$ ipython --no-banner

In [1]: import numpy as np

In [2]: np.set_printoptions(suppress=True, linewidth=140)

In [3]: K = np.array([[2, 4, 0, 1, 5],
   ...:     [5, 4, 0, 0, 4],
   ...:     [5, 2, 2, 4, 5],
   ...:     [0, 0, 3, 1, 1],
   ...:     [4, 5, 4, 3, 4],
   ...:     [3, 3, 4, 4, 1],
   ...:     [3, 5, 2, 5, 0],
   ...:     [1, 0, 1, 0, 5],
   ...:     [-8, -4, 0, 1, -3]])

In [4]: th = np.radians(135)

In [5]: r_ = np.eye(5)

In [6]: r_[2, 2] = r_[3, 3] = np.cos(th)

In [7]: r_[2, 3], r_[3, 2] = -np.sin(th), np.sin(th)

In [8]: print(r_.round(2))
[[ 1.    0.    0.    0.    0.  ]
 [ 0.    1.    0.    0.    0.  ]
 [ 0.    0.   -0.71 -0.71  0.  ]
 [ 0.    0.    0.71 -0.71  0.  ]
 [ 0.    0.    0.    0.    1.  ]]

In [9]: B = K @ r_.T

In [10]: print(round(np.linalg.det(r_), 2), round(np.trace(r_), 2))
1.0 1.59

In [11]: print(np.allclose(K @ K.T, B @ B.T))
True

In [12]: O, vecs = np.linalg.qr(K[:, :1])[0], np.linalg.qr(K[:, 1:])[0]

In [13]: s = np.linalg.svd(O.T @ vecs, compute_uv=False)

In [14]: print(s.round(2))
[0.9]

In [15]: B = np.array([[3.2],
    ...:     [-1.4],
    ...:     [0.0],
    ...:     [1.4],
    ...:     [-0.8],
    ...:     [0.5],
    ...:     [0.1],
    ...:     [-0.7],
    ...:     [0.1],
    ...:     [-0.3]])

In [16]: C = np.array([[-0.8, 1.4, 0.8, 0.6, 1.3]])

In [17]: m1 = B @ C

In [18]: print(m1.round(2))
[[-2.56  4.48  2.56  1.92  4.16]
 [ 1.12 -1.96 -1.12 -0.84 -1.82]
 [ 0.    0.    0.    0.    0.  ]
 [-1.12  1.96  1.12  0.84  1.82]
 [ 0.64 -1.12 -0.64 -0.48 -1.04]
 [-0.4   0.7   0.4   0.3   0.65]
 [-0.08  0.14  0.08  0.06  0.13]
 [ 0.56 -0.98 -0.56 -0.42 -0.91]
 [-0.08  0.14  0.08  0.06  0.13]
 [ 0.24 -0.42 -0.24 -0.18 -0.39]]

In [19]: U, s, Vt = np.linalg.svd(m1)

In [20]: print(np.argmax(s[:-1] / (s[1:] + 1e-6)) + 1)
1

In [21]: B = U[:, :1] @ np.diag(s[:1]) @ Vt[:1]

In [22]: print(B.round(2) + 0)
[[-2.56  4.48  2.56  1.92  4.16]
 [ 1.12 -1.96 -1.12 -0.84 -1.82]
 [ 0.    0.    0.    0.    0.  ]
 [-1.12  1.96  1.12  0.84  1.82]
 [ 0.64 -1.12 -0.64 -0.48 -1.04]
 [-0.4   0.7   0.4   0.3   0.65]
 [-0.08  0.14  0.08  0.06  0.13]
 [ 0.56 -0.98 -0.56 -0.42 -0.91]
 [-0.08  0.14  0.08  0.06  0.13]
 [ 0.24 -0.42 -0.24 -0.18 -0.39]]

In [23]: print(np.linalg.matrix_rank(m1, rtol=0.05))
1

In [24]: D = np.linalg.norm(m1[:, None] - m1[None], axis=-1)

In [25]: print(D[1].round(6).argsort(kind="stable")[:4])
[1 4 7 9]

In [26]: print(np.round(np.linalg.norm(m1 - m1.mean(axis=0), axis=1), 2))
[6.88 3.7  0.48 2.74 2.32 0.67 0.25 2.09 0.25 1.17]

In [27]: print(round(float(np.linalg.norm(m1)), 2))
9.1

In [28]: print(np.round(m1.mean(axis=0), 2))
[-0.17  0.29  0.17  0.13  0.27]

In [29]: np.linalg.rank(m1)
AttributeError: module 'numpy.linalg' has no attribute 'rank'


In [30]: print(np.round(np.diff(m1, axis=0), 2))
[[ 3.68 -6.44 -3.68 -2.76 -5.98]
 [-1.12  1.96  1.12  0.84  1.82]
 [-1.12  1.96  1.12  0.84  1.82]
 [ 1.76 -3.08 -1.76 -1.32 -2.86]
 [-1.04  1.82  1.04  0.78  1.69]
 [ 0.32 -0.56 -0.32 -0.24 -0.52]
 [ 0.64 -1.12 -0.64 -0.48 -1.04]
 [-0.64  1.12  0.64  0.48  1.04]
 [ 0.32 -0.56 -0.32 -0.24 -0.52]]

In [31]: G = np.cov(m1, rowvar=False)

In [32]: print(np.round(np.corrcoef(m1[:, 1], m1[:, 3])[0, 1], 2))
1.0

In [33]: print(np.round(np.polyfit(m1[:, 1], m1[:, 3], 1), 2))
[0.43 0.  ]

In [34]: print(np.round(np.median(m1, axis=0), 2))
[-0.04  0.07  0.04  0.03  0.06]

In [35]: print(np.round(np.corrcoef(m1.T), 2))
[[ 1. -1. -1. -1. -1.]
 [-1.  1.  1.  1.  1.]
 [-1.  1.  1.  1.  1.]
 [-1.  1.  1.  1.  1.]
 [-1.  1.  1.  1.  1.]]

In [36]: print(np.argsort(-m1.std(axis=0).round(6), kind="stable"))
[1 4 0 2 3]

In [37]: print(G.shape)
(5, 5)

In [38]: print(np.argwhere(np.triu(np.abs(np.corrcoef(m1.T)) > 0.8, 1)))
[[0 1]
 [0 2]
 [0 3]
 [0 4]
 [1 2]
 [1 3]
 [1 4]
 [2 3]
 [2 4]
 [3 4]]

In [39]: print(round(np.linalg.norm(m1, 2) / np.linalg.norm(m1), 2))
1.0

In [40]: print([round(float(x), 2) for x in np.linalg.svd(m1, compute_uv=False)[:3]])
[9.1, 0.0, 0.0]

In [41]: print(np.linalg.matrix_rank(m1, rtol=0.1))
1

In [42]: C = np.array([[3, 1, 2, 3, 3, 1, 1, 1, 2], [0, 0, 3, 3, 3, 1, 0, 2, 2]])

In [43]: feats = np.repeat(C, 17 // 2, axis=0)

In [44]: rng = np.random.default_rng(329)

In [45]: feats = feats + 0.1 * rng.normal(size=feats.shape)

In [46]: print(feats.round(2))
[[ 3.09  0.98  1.91  3.18  2.86  0.91  1.04  0.89  2.  ]
 [ 2.89  1.    1.96  2.85  3.11  0.9   1.1   0.97  2.06]
 [ 3.07  0.85  1.84  3.01  2.82  1.22  1.22  1.05  2.09]
 [ 3.15  1.08  2.04  2.92  3.16  1.    0.92  0.9   2.08]
 [ 2.76  1.04  2.07  2.93  3.03  1.21  0.95  0.93  2.  ]
 [ 3.01  0.99  2.06  2.96  3.04  0.83  1.04  1.03  1.91]
 [ 3.05  1.05  1.95  3.17  2.81  0.93  1.1   1.19  2.18]
 [ 2.84  1.09  2.07  2.97  2.85  0.96  0.84  0.78  1.95]
 [ 0.11  0.08  3.02  3.1   2.8   0.96 -0.12  1.87  2.14]
 [-0.07  0.01  2.93  3.13  2.96  1.    0.21  2.06  2.14]
 [ 0.12  0.05  3.1   3.14  2.9   1.1  -0.14  2.11  2.06]
 [ 0.06 -0.07  3.06  3.1   2.9   1.06 -0.29  1.88  1.9 ]
 [-0.07  0.06  3.03  2.94  2.8   1.18 -0.01  1.95  2.04]
 [ 0.05  0.12  3.12  3.02  3.07  1.11 -0.06  1.87  2.05]
 [-0.13  0.09  3.03  2.91  2.82  0.85  0.26  1.98  2.08]
 [-0.05  0.06  3.01  3.02  3.06  0.95 -0.14  2.04  1.82]]

In [47]: B = np.array([[-4, 7],
    ...:     [-9, -7],
    ...:     [-5, 9],
    ...:     [0, 1],
    ...:     [7, -7],
    ...:     [-4, 3],
    ...:     [-6, 2],
    ...:     [-9, 7],
    ...:     [0, -3]])

In [48]: print(np.linalg.matrix_rank(feats @ B))
2

In [49]: print(np.round(np.einsum("ij->j", feats), 2))
[23.87  8.5  40.18 48.35 47.   16.16  7.94 23.52 32.5 ]

In [50]: print(np.linalg.matrix_rank(np.vstack([feats, B.T])))
9

In [51]: print(np.vstack([feats, B.T]).shape)
(18, 9)

In [52]: np.einsum("ij,ij->", feats, B)
ValueError: operands could not be broadcast together with remapped shapes [original->remapped]: (16,9)->(16,9) (9,2)->(9,2) 


In [53]: labels = rng.permutation(9)

In [54]: B = feats[:, labels] * rng.choice([-1, 1], 9)

In [55]: print(B.round(2))
[[ 3.09  1.91  2.   -0.89 -0.98 -0.91 -3.18 -1.04 -2.86]
 [ 2.89  1.96  2.06 -0.97 -1.   -0.9  -2.85 -1.1  -3.11]
 [ 3.07  1.84  2.09 -1.05 -0.85 -1.22 -3.01 -1.22 -2.82]
 [ 3.15  2.04  2.08 -0.9  -1.08 -1.   -2.92 -0.92 -3.16]
 [ 2.76  2.07  2.   -0.93 -1.04 -1.21 -2.93 -0.95 -3.03]
 [ 3.01  2.06  1.91 -1.03 -0.99 -0.83 -2.96 -1.04 -3.04]
 [ 3.05  1.95  2.18 -1.19 -1.05 -0.93 -3.17 -1.1  -2.81]
 [ 2.84  2.07  1.95 -0.78 -1.09 -0.96 -2.97 -0.84 -2.85]
 [ 0.11  3.02  2.14 -1.87 -0.08 -0.96 -3.1   0.12 -2.8 ]
 [-0.07  2.93  2.14 -2.06 -0.01 -1.   -3.13 -0.21 -2.96]
 [ 0.12  3.1   2.06 -2.11 -0.05 -1.1  -3.14  0.14 -2.9 ]
 [ 0.06  3.06  1.9  -1.88  0.07 -1.06 -3.1   0.29 -2.9 ]
 [-0.07  3.03  2.04 -1.95 -0.06 -1.18 -2.94  0.01 -2.8 ]
 [ 0.05  3.12  2.05 -1.87 -0.12 -1.11 -3.02  0.06 -3.07]
 [-0.13  3.03  2.08 -1.98 -0.09 -0.85 -2.91 -0.26 -2.82]
 [-0.05  3.01  1.82 -2.04 -0.06 -0.95 -3.02  0.14 -3.06]]

In [56]: U, _, Vt = np.linalg.svd(feats.T @ B)

In [57]: print(np.round(np.linalg.lstsq(feats, B)[0], 2) + 0)
[[ 1.  0.  0.  0.  0.  0.  0.  0.  0.]
 [ 0.  0.  0.  0. -1.  0.  0.  0.  0.]
 [ 0.  1.  0.  0.  0.  0.  0.  0.  0.]
 [ 0.  0.  0.  0.  0.  0. -1.  0.  0.]
 [ 0.  0.  0.  0.  0.  0.  0.  0. -1.]
 [ 0.  0.  0.  0.  0. -1.  0.  0.  0.]
 [ 0.  0.  0.  0.  0.  0.  0. -1.  0.]
 [ 0.  0.  0. -1.  0.  0.  0.  0.  0.]
 [ 0.  0.  1.  0.  0.  0.  0.  0.  0.]]

In [58]: x0 = np.array([2, -3, 3, -2, -2, -1, 3, 1, -1])

In [59]: target = feats @ x0

In [60]: print(np.round(np.linalg.pinv(feats) @ feats, 2) + 0)
[[1. 0. 0. 0. 0. 0. 0. 0. 0.]
 [0. 1. 0. 0. 0. 0. 0. 0. 0.]
 [0. 0. 1. 0. 0. 0. 0. 0. 0.]
 [0. 0. 0. 1. 0. 0. 0. 0. 0.]
 [0. 0. 0. 0. 1. 0. 0. 0. 0.]
 [0. 0. 0. 0. 0. 1. 0. 0. 0.]
 [0. 0. 0. 0. 0. 0. 1. 0. 0.]
 [0. 0. 0. 0. 0. 0. 0. 1. 0.]
 [0. 0. 0. 0. 0. 0. 0. 0. 1.]]

In [61]: print(np.round(np.linalg.solve(feats.T @ feats, feats.T @ target), 2))
[ 2. -3.  3. -2. -2. -1.  3.  1. -1.]

In [62]: print(np.round(np.linalg.lstsq(feats, target)[0], 2))
[ 2. -3.  3. -2. -2. -1.  3.  1. -1.]

In [63]: target = target + 0.02 * rng.normal(size=16)

In [64]: print(target.round(2))
[-2.03 -1.93 -1.13 -2.44 -2.74 -1.34 -1.77 -2.62 -4.35 -4.01 -4.18 -4.43 -3.98 -4.55 -3.09 -4.56]

In [65]: b, *_ = np.linalg.lstsq(feats, target)

In [66]: print([round(float(np.linalg.norm(np.linalg.solve(feats.T @ feats + lam * np.eye(9), feats.T @ target))), 2) for lam in (0, 1, 10, 100)])
[6.6, 1.11, 0.75, 0.49]

In [67]: A = np.loadtxt("out2.csv", delimiter=",")

In [68]: print(A)
[[ 1.84  1.16 -0.04 -1.46 -0.49 -0.06 -0.81 -0.94 -0.09  0.12  0.17  1.53  0.51]
 [ 1.74  0.39 -1.38  0.35  0.68  1.08  0.72 -0.9   1.02 -0.41 -1.89 -0.52 -0.42]
 [ 0.62  0.79 -0.34  0.73  0.4  -1.26  1.19  1.17 -0.73 -0.67 -0.83  1.07  0.66]
 [ 0.84  0.3   1.08  0.79 -0.56  0.08 -1.02  0.62  0.89  0.33 -1.93  0.57 -0.23]
 [ 0.39 -0.35 -0.7   0.03 -2.04  0.73  1.37 -0.87  0.7  -0.24 -0.14  0.97 -0.73]
 [ 0.41 -0.8   1.03  0.61  0.42  0.17 -0.62  0.57  1.7  -0.88  0.91  0.56  0.82]
 [ 0.92 -0.34 -2.12  1.43 -0.03 -0.94 -0.68  1.64  0.19  0.13  0.76  2.14 -1.76]
 [-1.44  1.53 -0.28 -0.6  -0.26  0.95 -1.76  0.86  0.73 -0.96 -1.82 -0.09  0.07]
 [ 0.21  0.53  0.25 -2.15 -0.08 -0.35  0.29  1.73 -0.13  0.94 -0.28  0.14  0.04]
 [ 0.57 -0.38 -1.78  0.75 -1.01 -0.15 -0.36  0.31  0.15  0.94 -1.07  0.13  1.53]]

In [69]: G = A.T @ A

In [70]: print(np.round(np.linalg.svd(A, compute_uv=False) ** 2, 2))
[25.05 20.3  16.38 13.28 10.76  8.7   7.07  5.71  4.64  3.74]

In [71]: print(np.round(np.linalg.eigvalsh(G)[::-1], 2) + 0)
[25.05 20.3  16.38 13.28 10.76  8.7   7.07  5.71  4.64  3.74  0.    0.    0.  ]

In [72]: def softmax(z):
    ...:     e = np.exp(z - z.max(axis=-1, keepdims=True))
    ...:     return e / e.sum(axis=-1, keepdims=True)
    ...: 

In [73]: print(np.round(softmax(A[9]), 2))
[0.1  0.04 0.01 0.12 0.02 0.05 0.04 0.08 0.07 0.14 0.02 0.06 0.26]

In [74]: print(np.round(softmax(A).sum(axis=1), 2))
[1. 1. 1. 1. 1. 1. 1. 1. 1. 1.]

In [75]: S = A @ A.T / np.sqrt(13)

In [76]: print(np.round(softmax(S)[9] @ A, 2))
[ 0.66 -0.03 -1.17  0.49 -0.61 -0.07 -0.22  0.35  0.29  0.4  -0.88  0.44  0.63]

In [77]: print(np.round(softmax(S + np.triu(np.full(S.shape, -np.inf), 1)), 2) + 0)
[[1.   0.   0.   0.   0.   0.   0.   0.   0.   0.  ]
 [0.04 0.96 0.   0.   0.   0.   0.   0.   0.   0.  ]
 [0.07 0.08 0.84 0.   0.   0.   0.   0.   0.   0.  ]
 [0.08 0.12 0.08 0.72 0.   0.   0.   0.   0.   0.  ]
 [0.07 0.12 0.04 0.05 0.72 0.   0.   0.   0.   0.  ]
 [0.06 0.04 0.05 0.11 0.05 0.69 0.   0.   0.   0.  ]
 [0.   0.   0.01 0.01 0.01 0.01 0.96 0.   0.   0.  ]
 [0.02 0.02 0.01 0.06 0.01 0.01 0.01 0.86 0.   0.  ]
 [0.09 0.02 0.07 0.05 0.03 0.03 0.04 0.08 0.59 0.  ]
 [0.04 0.08 0.06 0.06 0.06 0.02 0.08 0.04 0.03 0.51]]

In [78]: data = np.loadtxt("data.csv", delimiter=",")

In [79]: print(data)
[[  38.98 -100.47  -38.91   20.57   80.68  -59.52   58.66   79.1   -40.2   -62.2    99.63]
 [  39.86  -98.96  -40.83   20.86   80.03  -60.36   59.14   81.54  -40.42  -59.6   101.9 ]
 [  39.82 -101.67  -38.85   19.82   78.91  -61.53   60.64   81.42  -40.73  -60.51  100.01]
 [  39.93  -99.38  -40.11   20.59   79.09  -58.4    58.87   79.81  -39.51  -58.85   98.37]
 [  38.23  -99.48  -41.     20.58   79.59  -58.36   60.06   78.74  -39.27  -61.26   99.19]
 [  40.28  -97.88  -39.46   21.12   79.62  -60.01   59.28   81.41  -41.48  -60.96   98.98]
 [  41.54 -100.88  -39.31   19.36   79.59  -60.67   60.92   81.04  -40.19  -59.45   99.47]
 [  38.76 -103.03  -41.35   19.02   79.24  -59.27   59.91   79.19  -41.2   -61.1   101.04]
 [  40.51 -100.27  -38.03   21.31   80.16  -59.16   59.31   80.36  -39.44  -59.21  100.17]
 [  39.77  -99.68  -39.56   20.28   78.99  -59.72   59.81   80.54  -40.04  -60.81   99.48]
 [  41.43 -100.02  -40.97   19.61   80.71  -59.68   59.83   81.92  -39.73  -59.61  102.  ]
 [  40.58 -100.31  -39.36   19.72   79.1   -59.61   59.83   79.55  -40.53  -59.69   99.6 ]
 [  39.55 -100.8   -39.75   20.67   81.82  -59.22   59.15   80.02  -40.27  -60.2   100.3 ]
 [  40.9   -99.7   -39.12   19.17   79.48  -59.91   58.67   80.59  -38.17  -59.43   99.36]
 [  40.27 -100.73  -40.14   17.52   79.13  -59.77   60.7    80.22  -38.33  -59.11   99.34]
 [  40.63  -98.43  -40.21   20.46   81.65  -59.87   59.19   79.53  -39.19  -60.36  101.08]
 [  39.28 -100.74  -40.4    19.97   80.38  -59.8    60.11   81.98  -40.25  -59.18  100.82]
 [  39.67  -98.85  -40.5    20.64   79.38  -59.37   60.87   79.03  -40.16  -58.93   99.39]
 [  41.09  -99.33  -38.65   20.64   80.27  -60.7    59.71   79.7   -41.66  -60.52  100.45]
 [  41.42  -99.98  -39.8    20.96   79.52  -60.41   58.38   78.81  -40.29  -59.13  102.34]
 [  39.56 -100.65  -40.95   19.37   81.23  -60.15   59.88   79.04  -39.72  -61.13   98.78]
 [  41.53  -99.41  -39.65   20.64   79.78  -58.34   58.64   80.    -39.81  -57.26   99.47]
 [  40.46 -100.52  -40.63   19.23   79.03  -61.31   59.44   80.03  -39.62  -58.87  101.09]
 [  41.81  -99.9   -39.96   19.35   77.74  -59.76   60.43   79.17  -40.26  -61.4   100.09]
 [  40.78  -99.46  -39.85   20.17   79.01  -61.14   60.54   79.5   -41.93  -57.83  101.45]
 [  40.11 -101.04  -40.56   20.84   79.37  -61.08   59.78   78.87  -38.92  -60.24   98.87]
 [  39.8   -99.56  -40.95   19.63   79.34  -59.65   60.29   81.77  -38.54  -58.28   99.58]
 [  40.32 -100.9   -39.35   21.04   78.66  -60.59   61.36   79.81  -40.65  -58.79  100.86]
 [  38.91 -101.2   -38.71   20.74   80.5   -61.15   58.63   78.11  -41.44  -59.05  100.47]
 [  42.18 -101.29  -41.     19.97   81.31  -60.43   60.06   81.4   -39.31  -59.31  100.83]
 [  40.64  -99.45  -40.03   21.16   80.35  -59.31   59.06   79.81  -40.25  -59.93  100.61]
 [  39.06 -100.41  -38.78   19.95   78.59  -61.31   61.02   80.34  -38.6   -59.53   99.82]
 [  40.4   -98.96  -39.77   21.46   80.81  -60.07   60.47   78.76  -38.9   -60.46   99.47]
 [  39.21 -102.45  -39.31   21.3    79.55  -60.45   60.25   81.38  -40.78  -59.3   100.49]
 [  39.09  -98.69  -39.55   20.47   79.95  -59.49   60.38   80.31  -40.25  -59.44   99.42]
 [  40.05 -101.12  -40.26   22.59   82.69  -60.08   61.66   80.8   -40.01  -60.32   99.79]
 [  39.68 -101.42  -39.62   18.49   79.66  -59.8    58.95   79.85  -40.23  -60.    102.44]
 [  38.86 -100.01  -37.39   19.63   80.51  -59.49   59.09   80.75  -38.07  -60.44   99.35]
 [  40.74 -100.    -39.52   19.13   80.18  -59.83   60.41   80.1   -38.8   -58.59   98.82]
 [  40.14 -100.27  -40.05   19.1    79.38  -60.17   59.56   78.93  -40.62  -60.83   98.78]
 [  40.68 -101.46  -41.02   21.62   80.2   -60.15   60.92   80.29  -38.58  -58.89  100.43]]

In [80]: labels = data[:, 3] > np.median(data[:, 3])

In [81]: u = data[labels].mean(axis=0) - data[~labels].mean(axis=0)

In [82]: print(labels.astype(int))
[1 1 0 1 1 1 0 0 1 0 0 0 1 0 0 0 0 1 1 1 0 1 0 0 0 1 0 1 1 0 1 0 1 1 1 1 0 0 0 0 1]

In [83]: print(round(float((((data - data.mean(axis=0)) @ u > 0) == labels).mean()), 2))
0.93

In [84]: print(np.argsort(-np.abs(u).round(6), kind="stable"))
[ 3  7  4  1  8  5  0  6  2 10  9]
